>>> import numpy as np
>>> import numpy.linalg as la
>>> np.set_printoptions(suppress=True, linewidth=160)
>>> rd = lambda a: np.round(a, 2) + 0
>>> O, _ = la.qr(np.array([[0.1], [0.8], [0.3]]))
>>> E = O @ O.T
>>> rd(E)
array([[0.01, 0.11, 0.04],
       [0.11, 0.86, 0.32],
       [0.04, 0.32, 0.12]])
>>> rd(la.norm(E) ** 2 / la.norm(E, 2) ** 2)
np.float64(1.0)
>>> rd(la.norm(E, axis=0))
array([0.12, 0.93, 0.35])
>>> la.norm(E, axis=1).argmax()
np.int64(1)
>>> rd(la.norm(E, 1)), rd(la.norm(E, np.inf))
(np.float64(1.3), np.float64(1.3))
>>> rd(la.norm(E, 2))
np.float64(1.0)
>>> rd(la.norm(E[0], 1)), rd(la.norm(E[0], np.inf))
(np.float64(0.16), np.float64(0.11))
>>> rd(la.norm(E, "nuc"))
np.float64(1.0)
>>> x = np.array([0, 2, 2])
>>> np.trace(E)
np.float64(1.0)
>>> rd((x - E @ x) @ (E @ x))
np.float64(0.0)
>>> Uu, sv, Vt = la.svd(E)
>>> evecs = Vt[:(sv > 1e-8).sum()]
>>> rng = np.random.default_rng(99505)
>>> x = E[1] + 2 * E[2] + rng.integers(2) * np.eye(3)[2]
>>> rd(x)
array([0.19, 1.51, 1.57])
>>> rd(evecs.T @ evecs)
array([[0.01, 0.11, 0.04],
       [0.11, 0.86, 0.32],
       [0.04, 0.32, 0.12]])
>>> np.allclose(evecs.T @ evecs @ x, x)
False
>>> rd(la.norm(x - evecs.T @ evecs @ x))
np.float64(0.94)
>>> m1 = np.array([[0.0, 1.0, 3.0, 1.0],
...     [1.0, 0.0, 0.0, 0.0],
...     [3.0, 0.0, 0.0, 0.0],
...     [1.0, 0.0, 0.0, 0.0]])
>>> # symmetric, so the eigenvalues are real
>>> np.allclose(m1[:-1].T @ la.lstsq(m1[:-1].T, m1[-1])[0], m1[-1])
True
>>> la.lstsq(m1[:-1].T, m1[-1])[2]
np.int32(2)
>>> rd(m1 @ la.pinv(m1) @ m1)
array([[0., 1., 3., 1.],
       [1., 0., 0., 0.],
       [3., 0., 0., 0.],
       [1., 0., 0., 0.]])
>>> np.abs(np.diag(la.qr(m1)[1])) > 1e-9
array([ True,  True, False, False])
>>> rd(la.det(m1))
np.float64(0.0)
>>> (m1 + m1.T) / 2
array([[0., 1., 3., 1.],
       [1., 0., 0., 0.],
       [3., 0., 0., 0.],
       [1., 0., 0., 0.]])
>>> (m1 - m1.T) / 2
array([[0., 0., 0., 0.],
       [0., 0., 0., 0.],
       [0., 0., 0., 0.],
       [0., 0., 0., 0.]])
>>> np.allclose(m1 @ m1.T, m1.T @ m1)
True
>>> [round(float(x), 2) for x in la.svd(m1, compute_uv=False)[:3]]
[3.32, 3.32, 0.0]
>>> rd(la.norm(m1, 2) / la.norm(m1))
np.float64(0.71)
>>> np.argsort(-la.norm(m1, axis=0).round(6), kind="stable")[:3]
array([0, 2, 1])
>>> la.cond(m1) > 100
np.True_
